$ python3 -q
>>> import numpy as np
>>> from numpy import linalg as LA
>>> np.set_printoptions(suppress=True, linewidth=200)
>>> rd = lambda a: np.round(a, 1) + 0
>>> arr = np.array([[4.0, 2.0, -4.0, 2.0],
...     [-9.0, -7.0, 13.0, -7.0],
...     [-5.0, -5.0, 9.0, -5.0],
...     [-1.0, -1.0, 1.0, -1.0]])
>>> Uu, s, Vt = LA.svd(arr, full_matrices=False)
>>> np.allclose(Uu * s @ Vt, arr)
True
>>> Uu.shape, s.shape, Vt.shape
((4, 4), (4,), (4, 4))
>>> rd(np.abs(Vt[0]))
array([0.5, 0.4, 0.7, 0.4])
>>> rd(np.cumsum(s ** 2) / np.sum(s ** 2))
array([1., 1., 1., 1.])
>>> np.abs(Uu[:, 0]).round(6).argmax()
np.int64(1)
>>> rd(np.sqrt((s ** 2).sum())), rd(LA.norm(arr))
(np.float64(23.4), np.float64(23.4))
>>> x0 = np.array([-4, 3, 2, 4])
>>> arr * x0
array([[-16.,   6.,  -8.,   8.],
       [ 36., -21.,  26., -28.],
       [ 20., -15.,  18., -20.],
       [  4.,  -3.,   2.,  -4.]])
>>> (arr * x0).sum(axis=1)
array([-10.,  13.,   3.,  -1.])
>>> Uu, s, Vt = LA.svd(arr)
>>> V = Vt[:(s > 1e-8).sum()]
>>> rng = np.random.default_rng(358984)
>>> x0 = arr[2] + 2 * arr[3] + rng.integers(2) * np.eye(4)[1]
>>> x0
array([-7., -7., 11., -7.])
>>> np.allclose(V.T @ V @ x0, x0)
True
>>> rd(V.T @ V)
array([[1. , 0. , 0. , 0. ],
       [0. , 0.5, 0. , 0.5],
       [0. , 0. , 1. , 0. ],
       [0. , 0.5, 0. , 0.5]])
>>> rd(np.diag(V.T @ V))
array([1. , 0.5, 1. , 0.5])
>>> rd(LA.norm(x0 - V.T @ V @ x0))
np.float64(0.0)
>>> rd(LA.norm(arr, 2) / LA.norm(arr))
np.float64(1.0)
>>> np.argsort(-LA.norm(arr, axis=0).round(6), kind="stable")[:3]
array([2, 0, 1])
>>> z = rng.permutation(4)
>>> z
array([2, 1, 0, 3])
>>> other = arr[z][:, z]
>>> np.trace(other)
np.float64(5.0)
>>> rd(np.sort(np.abs(LA.eigvals(other))))
array([0., 1., 2., 4.])
>>> K = np.loadtxt("case13.csv", delimiter=",")
>>> K
array([[ 3.,  3.,  2.,  0.,  2.,  2.,  0., -3., -3., -3.,  2.,  1.,  2.],
       [ 4.,  5.,  0.,  2., -3.,  1., -3.,  1., -1., -2.,  2.,  1., -3.],
       [ 4.,  2.,  5.,  3.,  2., -2., -1., -3., -2., -2.,  1.,  2.,  2.],
       [ 0.,  0.,  0.,  0., -1.,  2., -1.,  2.,  2., -1.,  3.,  2., -1.],
       [ 0.,  0.,  0., -2.,  2., -1.,  3.,  3., -3., -2.,  2.,  1.,  2.],
       [ 0.,  0.,  0., -3., -2., -3.,  3.,  3., -1.,  1., -2., -1., -2.],
       [ 0.,  0.,  0.,  2.,  3., -1.,  2., -1.,  1.,  2., -3., -3., -1.],
       [ 0.,  0.,  0.,  0., -1.,  0., -1.,  3., -3., -1.,  0., -1.,  2.],
       [ 0.,  0.,  0.,  3.,  3.,  2.,  3.,  0.,  2., -1.,  1., -1.,  3.],
       [ 0.,  0.,  0., -3., -2., -1.,  2., -1., -1.,  1.,  0.,  0., -2.],
       [ 0.,  0.,  0.,  2.,  3., -1.,  0.,  3., -3.,  3., -2.,  3., -3.],
       [ 0.,  0.,  0., -2., -2.,  2.,  0., -2., -2.,  2., -2.,  1., -3.],
       [ 0.,  0.,  0.,  2.,  2.,  3., -3.,  3.,  1.,  0., -2., -3., -3.]])
>>> Uu, s, Vt = LA.svd(K)
>>> np.argmax(s[:-1] / (s[1:] + 1e-6)) + 1
np.int64(12)
>>> other = Uu[:, :12] @ np.diag(s[:12]) @ Vt[:12]
>>> rd(LA.norm(K - other, 2)), rd(s[12])
(np.float64(0.0), np.float64(0.0))
>>> rd(LA.norm(K - other) / LA.norm(K))
np.float64(0.0)
>>> LA.matrix_rank(other)
np.int64(12)
